$ python3 -q
>>> import numpy as np
>>> np.set_printoptions(precision=1, suppress=True, linewidth=120, floatmode="fixed")
>>> E = -3 * np.eye(7) + np.eye(7, k=1)
>>> print(E)
[[-3.0  1.0  0.0  0.0  0.0  0.0  0.0]
 [ 0.0 -3.0  1.0  0.0  0.0  0.0  0.0]
 [ 0.0  0.0 -3.0  1.0  0.0  0.0  0.0]
 [ 0.0  0.0  0.0 -3.0  1.0  0.0  0.0]
 [ 0.0  0.0  0.0  0.0 -3.0  1.0  0.0]
 [ 0.0  0.0  0.0  0.0  0.0 -3.0  1.0]
 [ 0.0  0.0  0.0  0.0  0.0  0.0 -3.0]]
>>> print(np.prod(np.diag(E)), round(np.linalg.det(E), 1))
-2187.0 -2187.0
>>> print(np.sort(np.linalg.eigvals(E)))
[-3.0 -3.0 -3.0 -3.0 -3.0 -3.0 -3.0]
>>> print(np.linalg.matrix_rank(E - E[0, 0] * np.eye(7)))
6
>>> print(E @ E)
[[ 9.0 -6.0  1.0  0.0  0.0  0.0  0.0]
 [ 0.0  9.0 -6.0  1.0  0.0  0.0  0.0]
 [ 0.0  0.0  9.0 -6.0  1.0  0.0  0.0]
 [ 0.0  0.0  0.0  9.0 -6.0  1.0  0.0]
 [ 0.0  0.0  0.0  0.0  9.0 -6.0  1.0]
 [ 0.0  0.0  0.0  0.0  0.0  9.0 -6.0]
 [ 0.0  0.0  0.0  0.0  0.0  0.0  9.0]]
>>> r0, v = E[2], E[5]
>>> print(r0 @ v)
0.0
>>> print(r0 @ r0)
10.0
>>> pr = (r0 @ v) / (r0 @ r0) * r0
>>> print(np.outer(r0, v))
[[ 0.0  0.0  0.0  0.0  0.0 -0.0  0.0]
 [ 0.0  0.0  0.0  0.0  0.0 -0.0  0.0]
 [-0.0 -0.0 -0.0 -0.0 -0.0  9.0 -3.0]
 [ 0.0  0.0  0.0  0.0  0.0 -3.0  1.0]
 [ 0.0  0.0  0.0  0.0  0.0 -0.0  0.0]
 [ 0.0  0.0  0.0  0.0  0.0 -0.0  0.0]
 [ 0.0  0.0  0.0  0.0  0.0 -0.0  0.0]]
>>> print(v - pr)
[ 0.0  0.0  0.0  0.0  0.0 -3.0  1.0]
>>> q, Rm = np.linalg.qr(E)
>>> print(np.trace(q @ q.T))
7.0
>>> print(np.allclose(Rm.T @ Rm, E.T @ E))
True
>>> print(q.shape, Rm.shape)
(7, 7) (7, 7)
>>> print(np.abs(np.diag(Rm)))
[3.0 3.0 3.0 3.0 3.0 3.0 3.0]
>>> print(q.T @ q)
[[1.0 0.0 0.0 0.0 0.0 0.0 0.0]
 [0.0 1.0 0.0 0.0 0.0 0.0 0.0]
 [0.0 0.0 1.0 0.0 0.0 0.0 0.0]
 [0.0 0.0 0.0 1.0 0.0 0.0 0.0]
 [0.0 0.0 0.0 0.0 1.0 0.0 0.0]
 [0.0 0.0 0.0 0.0 0.0 1.0 0.0]
 [0.0 0.0 0.0 0.0 0.0 0.0 1.0]]
>>> print(q)
[[ 1.0  0.0  0.0  0.0  0.0  0.0  0.0]
 [-0.0  1.0  0.0  0.0  0.0  0.0  0.0]
 [-0.0 -0.0  1.0  0.0  0.0  0.0  0.0]
 [-0.0 -0.0 -0.0  1.0  0.0  0.0  0.0]
 [-0.0 -0.0 -0.0 -0.0  1.0  0.0  0.0]
 [-0.0 -0.0 -0.0 -0.0 -0.0  1.0  0.0]
 [-0.0 -0.0 -0.0 -0.0 -0.0 -0.0  1.0]]
